% python3 -q
>>> import numpy as np
>>> import numpy.linalg as la
>>> np.set_printoptions(precision=3, suppress=True, linewidth=140)
>>> def tidy(a):
...     return np.round(a, 3) + 0
... 
>>> X = np.array([[-2.0, 1.0, 1.0, 1.0, 1.0, 1.0],
...     [1.0, -2.0, 1.0, 1.0, 1.0, 1.0],
...     [1.0, 1.0, -2.0, 1.0, 1.0, 1.0],
...     [1.0, 1.0, 1.0, -2.0, 1.0, 1.0],
...     [1.0, 1.0, 1.0, 1.0, -2.0, 1.0],
...     [1.0, 1.0, 1.0, 1.0, 1.0, -2.0]])
>>> rng = np.random.default_rng(92)
>>> z = rng.permutation(6)
>>> M2 = X[:, z] * rng.choice([-1, 1], 6)
>>> M2
array([[-1., -1.,  1.,  2.,  1.,  1.],
       [-1., -1.,  1., -1.,  1., -2.],
       [-1.,  2.,  1., -1.,  1.,  1.],
       [-1., -1.,  1., -1., -2.,  1.],
       [ 2., -1.,  1., -1.,  1.,  1.],
       [-1., -1., -2., -1.,  1.,  1.]])
>>> left, _, Vh = la.svd(X.T @ M2)
>>> z
array([4, 2, 5, 0, 3, 1])
>>> tidy(la.lstsq(X, M2)[0])
array([[ 0.,  0.,  0., -1.,  0.,  0.],
       [ 0.,  0.,  0.,  0.,  0.,  1.],
       [ 0., -1.,  0.,  0.,  0.,  0.],
       [ 0.,  0.,  0.,  0.,  1.,  0.],
       [-1.,  0.,  0.,  0.,  0.,  0.],
       [ 0.,  0.,  1.,  0.,  0.,  0.]])
>>> left @ Vh
array([[ 0.,  0.,  0., -1.,  0.,  0.],
       [ 0.,  0.,  0.,  0.,  0.,  1.],
       [ 0., -1.,  0.,  0.,  0.,  0.],
       [ 0.,  0.,  0.,  0.,  1.,  0.],
       [-1.,  0.,  0.,  0.,  0.,  0.],
       [ 0.,  0.,  1.,  0.,  0.,  0.]])
>>> evals, evecs = la.eigh(X)
>>> np.abs(evecs[:, -1]).round(6).argmax()
np.int64(0)
>>> tidy(la.eigvalsh(X + -3 * np.eye(6)))
array([-6., -6., -6., -6., -6.,  0.])
>>> tidy(evecs.T @ evecs)
array([[1., 0., 0., 0., 0., 0.],
       [0., 1., 0., 0., 0., 0.],
       [0., 0., 1., 0., 0., 0.],
       [0., 0., 0., 1., 0., 0.],
       [0., 0., 0., 0., 1., 0.],
       [0., 0., 0., 0., 0., 1.]])
>>> np.allclose(X @ X.T, X.T @ X)
True
>>> r0, r1 = X[4], X[2]
>>> r0 @ r1
np.float64(0.0)
>>> pr = (r0 @ r1) / (r0 @ r0) * r0
>>> (r1 - pr) @ r0
np.float64(0.0)
>>> la.matrix_rank(np.outer(r0, r1))
np.int64(1)
>>> np.outer(r0, r1)
array([[ 1.,  1., -2.,  1.,  1.,  1.],
       [ 1.,  1., -2.,  1.,  1.,  1.],
       [ 1.,  1., -2.,  1.,  1.,  1.],
       [ 1.,  1., -2.,  1.,  1.,  1.],
       [-2., -2.,  4., -2., -2., -2.],
       [ 1.,  1., -2.,  1.,  1.,  1.]])
>>> M = rng.normal(size=(28, 4)) + 10 * np.array([-2, 2, 0, 2])
>>> tidy(M)
array([[-20.744,  19.962,  -0.251,  19.792],
       [-20.394,  21.414,   0.642,  19.795],
       [-21.411,  19.157,  -0.423,  19.613],
       [-20.055,  20.371,  -0.787,  21.409],
       [-20.542,  20.554,  -0.077,  18.517],
       [-20.297,  20.108,   2.125,  22.018],
       [-19.727,  20.216,  -0.013,  20.638],
       [-20.51 ,  19.024,   3.255,  18.92 ],
       [-22.835,  20.57 ,   0.828,  19.206],
       [-20.605,  19.603,   0.572,  20.361],
       [-20.188,  19.553,  -0.515,  20.673],
       [-19.577,  20.455,   0.661,  20.333],
       [-19.884,  20.667,  -1.167,  20.084],
       [-20.711,  20.624,   0.39 ,  20.742],
       [-21.448,  20.855,   0.378,  21.754],
       [-20.88 ,  20.417,  -1.615,  19.595],
       [-20.274,  20.982,  -0.136,  22.148],
       [-20.434,  19.794,  -0.891,  20.732],
       [-20.689,  20.139,  -0.883,  18.64 ],
       [-21.083,  19.451,   0.981,  18.811],
       [-17.682,  21.547,   1.665,  19.906],
       [-20.309,  20.274,  -1.276,  18.637],
       [-19.067,  20.179,  -0.905,  18.643],
       [-20.059,  19.164,  -0.444,  19.886],
       [-19.931,  20.774,   0.026,  20.451],
       [-20.46 ,  19.887,  -0.376,  19.917],
       [-19.525,  18.953,  -0.275,  17.297],
       [-19.703,  18.514,  -0.153,  21.062]])
>>> vec = np.array([2, 2, 1, 1])
>>> target = M @ vec
>>> tidy(la.lstsq(M, target)[0])
array([2., 2., 1., 1.])
>>> try:
...     la.solve(M, target)
... except la.LinAlgError as e:
...     print("failed:", e)
... 
failed: Last 2 dimensions of the array must be square
>>> tidy(la.pinv(M) @ M)
array([[1., 0., 0., 0.],
       [0., 1., 0., 0.],
       [0., 0., 1., 0.],
       [0., 0., 0., 1.]])
>>> target = target + 0.3 * rng.normal(size=28)
>>> tidy(target)
array([18.198, 22.287, 15.036, 21.013, 18.469, 23.67 , 21.649, 19.276, 15.918, 18.756, 18.755, 22.327, 20.709, 20.898, 20.567, 17.175,
       23.697, 18.644, 16.677, 16.602, 29.166, 16.51 , 19.998, 17.447, 22.044, 18.455, 15.709, 18.853])
>>> b, *_ = la.lstsq(M, target)
>>> b.round()
array([2., 2., 1., 1.])
